$ python3 -q
>>> import numpy as np
>>> np.set_printoptions(precision=4, suppress=True, linewidth=120, sign=" ")
>>> J = np.loadtxt("w.csv", delimiter=",")
>>> J
array([[ 0.02,  3.  ,  0.  ,  1.  ,  0.  ,  3.  ,  2.  ,  1.  ,  0.  , -3.  ],
       [-3.  ,  2.02,  3.  ,  1.  ,  3.  , -1.  ,  2.  ,  0.  ,  3.  , -2.  ],
       [ 3.  ,  2.  , -2.98,  0.  ,  2.  ,  1.  , -2.  ,  3.  , -2.  , -2.  ],
       [-1.  , -3.  ,  3.  ,  1.02,  0.  ,  0.  , -2.  ,  3.  , -2.  ,  0.  ],
       [ 3.  ,  2.  ,  2.  , -3.  , -1.98,  2.  , -1.  , -3.  ,  0.  ,  2.  ],
       [-2.  ,  2.  , -3.  ,  3.  , -1.  , -1.98,  1.  ,  0.  ,  1.  ,  0.  ],
       [-1.  , -1.  ,  3.  , -3.  , -2.  , -2.  , -0.98, -3.  ,  3.  ,  1.  ],
       [-3.  , -3.  ,  1.  ,  0.  , -2.  , -3.  ,  2.  ,  1.02, -2.  , -1.  ],
       [-3.  ,  3.  , -1.  , -2.  , -1.  ,  1.  ,  0.  , -1.  ,  1.02, -3.  ],
       [ 0.  ,  3.  ,  0.  ,  1.  ,  0.  ,  3.  ,  2.  ,  1.  ,  0.  , -2.98]])
>>> np.linalg.svd(J, compute_uv=False)
array([ 11.1818,   9.538 ,   9.4277,   6.5125,   5.3266,   4.271 ,   2.736 ,   2.0421,   1.4816,   0.0085])
>>> np.diff(J, axis=0)
array([[-3.02, -0.98,  3.  ,  0.  ,  3.  , -4.  ,  0.  , -1.  ,  3.  ,  1.  ],
       [ 6.  , -0.02, -5.98, -1.  , -1.  ,  2.  , -4.  ,  3.  , -5.  ,  0.  ],
       [-4.  , -5.  ,  5.98,  1.02, -2.  , -1.  ,  0.  ,  0.  ,  0.  ,  2.  ],
       [ 4.  ,  5.  , -1.  , -4.02, -1.98,  2.  ,  1.  , -6.  ,  2.  ,  2.  ],
       [-5.  ,  0.  , -5.  ,  6.  ,  0.98, -3.98,  2.  ,  3.  ,  1.  , -2.  ],
       [ 1.  , -3.  ,  6.  , -6.  , -1.  , -0.02, -1.98, -3.  ,  2.  ,  1.  ],
       [-2.  , -2.  , -2.  ,  3.  ,  0.  , -1.  ,  2.98,  4.02, -5.  , -2.  ],
       [ 0.  ,  6.  , -2.  , -2.  ,  1.  ,  4.  , -2.  , -2.02,  3.02, -2.  ],
       [ 3.  ,  0.  ,  1.  ,  3.  ,  1.  ,  2.  ,  2.  ,  2.  , -1.02,  0.02]])
>>> J.sum(axis=0)
array([ -6.98,  10.02,   5.02,  -0.98,  -2.98,   2.02,   3.02,   2.02,   2.02, -10.98])
>>> np.abs(J).max()
np.float64(3.0)
>>> J.sum(axis=1)
array([ 7.02,  8.02,  2.02, -0.98,  2.02, -0.98, -5.98, -9.98, -5.98,  7.02])
>>> U, sv, Vh = np.linalg.svd(J)
>>> sv
array([ 11.1818,   9.538 ,   9.4277,   6.5125,   5.3266,   4.271 ,   2.736 ,   2.0421,   1.4816,   0.0085])
>>> np.argmax(sv[:-1] / (sv[1:] + 1e-6)) + 1
np.int64(9)
>>> out = U[:, :9] @ np.diag(sv[:9]) @ Vh[:9]
>>> np.linalg.matrix_rank(out)
np.int64(9)
>>> np.linalg.matrix_rank(J, rtol=0.05)
np.int64(9)
>>> round(np.linalg.norm(J, 2) / np.linalg.norm(J), 4)
np.float64(0.5537)
>>> [round(float(x), 4) for x in np.linalg.svd(J, compute_uv=False)[:3]]
[11.1818, 9.538, 9.4277]
>>> np.linalg.cond(J) > 100
np.True_
>>> mat = np.load("x.npy")
>>> mat
array([[-3.,  7.,  2., -9., -4., -9.,  0.,  0.,  0.,  0.,  0.],
       [-4.,  3., -4., -5.,  2., -8.,  0.,  0.,  0.,  0.,  0.],
       [-1.,  4., -8., -8., -8., -5.,  0.,  0.,  0.,  0.,  0.],
       [-4., -8., -8.,  3.,  9.,  9.,  0.,  0.,  0.,  0.,  0.],
       [ 4.,  6.,  3., -9., -9.,  8.,  0.,  0.,  0.,  0.,  0.],
       [ 8., -8.,  6.,  1., -1.,  0.,  0.,  0.,  0.,  0.,  0.],
       [ 0.,  0.,  0.,  0.,  0.,  0.,  1.,  4.,  0.,  1.,  4.],
       [ 0.,  0.,  0.,  0.,  0.,  0.,  4., -3.,  2.,  0.,  2.],
       [ 0.,  0.,  0.,  0.,  0.,  0.,  4., -4., -3., -5.,  2.],
       [ 0.,  0.,  0.,  0.,  0.,  0.,  4., -2.,  3., -1.,  5.],
       [ 0.,  0.,  0.,  0.,  0.,  0.,  5.,  5.,  3.,  1.,  0.]])
>>> mat @ mat
array([[ -73.,  128.,  -44.,  -24.,  -26., -152.,    0.,    0.,    0.,    0.,    0.],
       [ -32.,   81.,   10.,   12.,   -1.,    3.,    0.,    0.,    0.,    0.,    0.],
       [ -45.,   29.,   56.,   96.,   81., -119.,    0.,    0.,    0.,    0.,    0.],
       [ 148., -126.,  145.,   77.,    1.,  239.,    0.,    0.,    0.,    0.,    0.],
       [  25.,   12.,   53.,  -28.,  -36., -252.,    0.,    0.,    0.,    0.,    0.],
       [  -6.,   42.,  -11.,  -68.,  -78.,  -37.,    0.,    0.,    0.,    0.,    0.],
       [   0.,    0.,    0.,    0.,    0.,    0.,   41.,   10.,   23.,    4.,   17.],
       [   0.,    0.,    0.,    0.,    0.,    0.,   10.,   27.,   -6.,   -4.,   14.],
       [   0.,    0.,    0.,    0.,    0.,    0.,  -34.,   60.,   -8.,   26.,  -23.],
       [   0.,    0.,    0.,    0.,    0.,    0.,   29.,   37.,   -1.,   -5.,   13.],
       [   0.,    0.,    0.,    0.,    0.,    0.,   41.,   -9.,    4.,  -11.,   41.]])
>>> (mat != 0).astype(int)
array([[ 1,  1,  1,  1,  1,  1,  0,  0,  0,  0,  0],
       [ 1,  1,  1,  1,  1,  1,  0,  0,  0,  0,  0],
       [ 1,  1,  1,  1,  1,  1,  0,  0,  0,  0,  0],
       [ 1,  1,  1,  1,  1,  1,  0,  0,  0,  0,  0],
       [ 1,  1,  1,  1,  1,  1,  0,  0,  0,  0,  0],
       [ 1,  1,  1,  1,  1,  0,  0,  0,  0,  0,  0],
       [ 0,  0,  0,  0,  0,  0,  1,  1,  0,  1,  1],
       [ 0,  0,  0,  0,  0,  0,  1,  1,  1,  0,  1],
       [ 0,  0,  0,  0,  0,  0,  1,  1,  1,  1,  1],
       [ 0,  0,  0,  0,  0,  0,  1,  1,  1,  1,  1],
       [ 0,  0,  0,  0,  0,  0,  1,  1,  1,  1,  0]])
>>> (np.linalg.matrix_power((mat != 0) + (mat.T != 0) + np.eye(11), 11) > 0).astype(int)
array([[ 1,  1,  1,  1,  1,  1,  0,  0,  0,  0,  0],
       [ 1,  1,  1,  1,  1,  1,  0,  0,  0,  0,  0],
       [ 1,  1,  1,  1,  1,  1,  0,  0,  0,  0,  0],
       [ 1,  1,  1,  1,  1,  1,  0,  0,  0,  0,  0],
       [ 1,  1,  1,  1,  1,  1,  0,  0,  0,  0,  0],
       [ 1,  1,  1,  1,  1,  1,  0,  0,  0,  0,  0],
       [ 0,  0,  0,  0,  0,  0,  1,  1,  1,  1,  1],
       [ 0,  0,  0,  0,  0,  0,  1,  1,  1,  1,  1],
       [ 0,  0,  0,  0,  0,  0,  1,  1,  1,  1,  1],
       [ 0,  0,  0,  0,  0,  0,  1,  1,  1,  1,  1],
       [ 0,  0,  0,  0,  0,  0,  1,  1,  1,  1,  1]])
